>>> import numpy as np
>>> from numpy import linalg as LA
>>> np.set_printoptions(precision=2, suppress=True, linewidth=160)
>>> X = np.array([[2, 0, 0, 2, 3],
...     [1, 3, 0, 3, 0],
...     [2, 3, 0, 1, 2],
...     [2, 2, 3, 2, 3],
...     [0, 1, 3, 1, 0]])
>>> np.round(LA.eigvals(X).sum().real, 2)
np.float64(7.0)
>>> round(float(LA.det(X.T)), 2)
-12.0
>>> LA.eigvals(X)
array([ 7.95+0.j  , -1.48+0.j  ,  0.44+0.j  ,  0.04+1.52j,  0.04-1.52j])
>>> np.einsum("ii->", X)
np.int64(7)
>>> np.poly(X)
array([  1.,  -7.,  -6., -10., -21.,  12.])
>>> np.einsum("ij,ji->", X, X)
np.int64(61)
>>> x0 = np.array([3, 4, 1, 0, 2])
>>> rhs = X @ x0
>>> rhs
array([12, 15, 22, 23,  7])
>>> LA.solve(X, 4 * rhs)
array([12., 16.,  4., -0.,  8.])
>>> round(np.log10(LA.cond(X)))
2
>>> np.abs(LA.svd(X)[2][-1])
array([0.84, 0.19, 0.11, 0.09, 0.49])
>>> t3 = np.stack([X, -3 * X, X[::-1]])
>>> LA.norm(t3, axis=(1, 2))
array([ 9.75, 29.24,  9.75])
>>> LA.matrix_rank(t3.reshape(3, -1))
np.int64(2)
>>> LA.matrix_rank(t3)
array([5, 5, 5])
>>> t3.sum(axis=0)
array([[-4,  1,  3, -3, -6],
       [ 0, -4,  3, -4,  3],
       [-2, -3,  0, -1, -2],
       [-3, -1, -6, -1, -6],
       [ 2, -2, -6,  0,  3]])
>>> LA.det(t3)
array([ -12., 2916.,  -12.])
>>> proj = np.triu(np.array([[1, 0, 0, 2, 1],
...     [1, 1, 1, 3, 2],
...     [3, 0, 1, 1, 2],
...     [0, 2, 2, 2, 3],
...     [1, 3, 1, 1, 0]]), 1) + np.eye(5)
>>> A2 = proj @ X @ LA.inv(proj)
>>> A2
array([[  6.,   5.,   4., -24.,  57.],
       [  9.,  14.,   1., -49., 119.],
       [  4.,   7.,   2., -26.,  61.],
       [  2.,   5.,   7., -21.,  40.],
       [  0.,   1.,   2.,  -4.,   6.]])
>>> proj @ X - X @ proj
array([[  4.,   5.,   9.,   1.,  -2.],
       [  8.,  11.,  12.,  -2.,  -5.],
       [  2.,   4.,   6.,  -9.,  -8.],
       [  0.,   3.,   7., -10., -18.],
       [  0.,   0.,  -1.,  -6., -11.]])
>>> np.trace(A2), np.trace(X)
(np.float64(7.0), np.int64(7))
>>> feats = np.load("a.npy")
>>> feats
array([[1, 0, 0, 0],
       [0, 0, 1, 0],
       [0, 0, 0, 1],
       [0, 1, 0, 0]])
>>> round(LA.det(feats), 2)
np.float64(1.0)
>>> np.sort(LA.eigvals(feats).real)
array([-0.5, -0.5,  1. ,  1. ])
>>> feats @ feats
array([[1, 0, 0, 0],
       [0, 0, 0, 1],
       [0, 1, 0, 0],
       [0, 0, 1, 0]])
>>> proj = np.triu(np.array([[5, 2, 5, 1], [4, 1, 1, 2], [2, 0, 1, 5], [3, 3, 4, 5]]), 1) + np.eye(4)
>>> A2 = proj @ feats @ LA.inv(proj)
>>> np.round(np.poly(A2), 2) + 0
array([ 1., -1.,  0., -1.,  1.])
>>> LA.matrix_rank(A2)
np.int64(4)
>>> rng = np.random.default_rng(3374)
>>> lab = rng.permutation(4)
>>> lab
array([2, 1, 3, 0])
>>> A2 = feats[lab][:, lab]
>>> np.trace(A2)
np.int64(1)
>>> A2
array([[0, 0, 1, 0],
       [1, 0, 0, 0],
       [0, 1, 0, 0],
       [0, 0, 0, 1]])
>>> np.sort(np.abs(LA.eigvals(A2)))
array([1., 1., 1., 1.])
>>> x0 = np.array([1, 6, 3, -7])
>>> [p for p in range(1, 25) if np.allclose(LA.matrix_power(feats, p), np.eye(4))]
[3, 6, 9, 12, 15, 18, 21, 24]
>>> LA.inv(feats)
array([[1., 0., 0., 0.],
       [0., 0., 0., 1.],
       [0., 1., 0., 0.],
       [0., 0., 1., 0.]])
>>> feats.T @ (feats @ x0)
array([ 1,  6,  3, -7])
>>> 4 - LA.matrix_rank(feats - np.eye(4), tol=1e-8)
np.int64(2)
>>> round(float(LA.det(feats)), 2)
1.0
>>> np.abs(LA.eigvals(feats))
array([1., 1., 1., 1.])
>>> r0 = np.array([2, 2, 2, -3])
>>> A2 = feats + np.outer(r0, np.eye(4)[1])
>>> LA.matrix_rank(A2 - feats)
np.int64(1)
>>> A2
array([[ 1.,  2.,  0.,  0.],
       [ 0.,  2.,  1.,  0.],
       [ 0.,  2.,  0.,  1.],
       [ 0., -2.,  0.,  0.]])
>>> mat = (rng.random((4, 4)) < 0.3) + np.eye(4)
>>> mat /= mat.sum(axis=1, keepdims=True)
>>> mat
array([[0.5 , 0.25, 0.  , 0.25],
       [0.  , 0.67, 0.  , 0.33],
       [0.  , 0.  , 0.5 , 0.5 ],
       [0.  , 0.  , 0.33, 0.67]])
>>> # a transition matrix
>>> q = feats.astype(float).copy()
>>> for j in range(4):
...     q[:, j] -= q[:, :j] @ (q[:, :j].T @ q[:, j])
...     q[:, j] /= LA.norm(q[:, j])
... 
>>> q.T @ feats
array([[1., 0., 0., 0.],
       [0., 1., 0., 0.],
       [0., 0., 1., 0.],
       [0., 0., 0., 1.]])
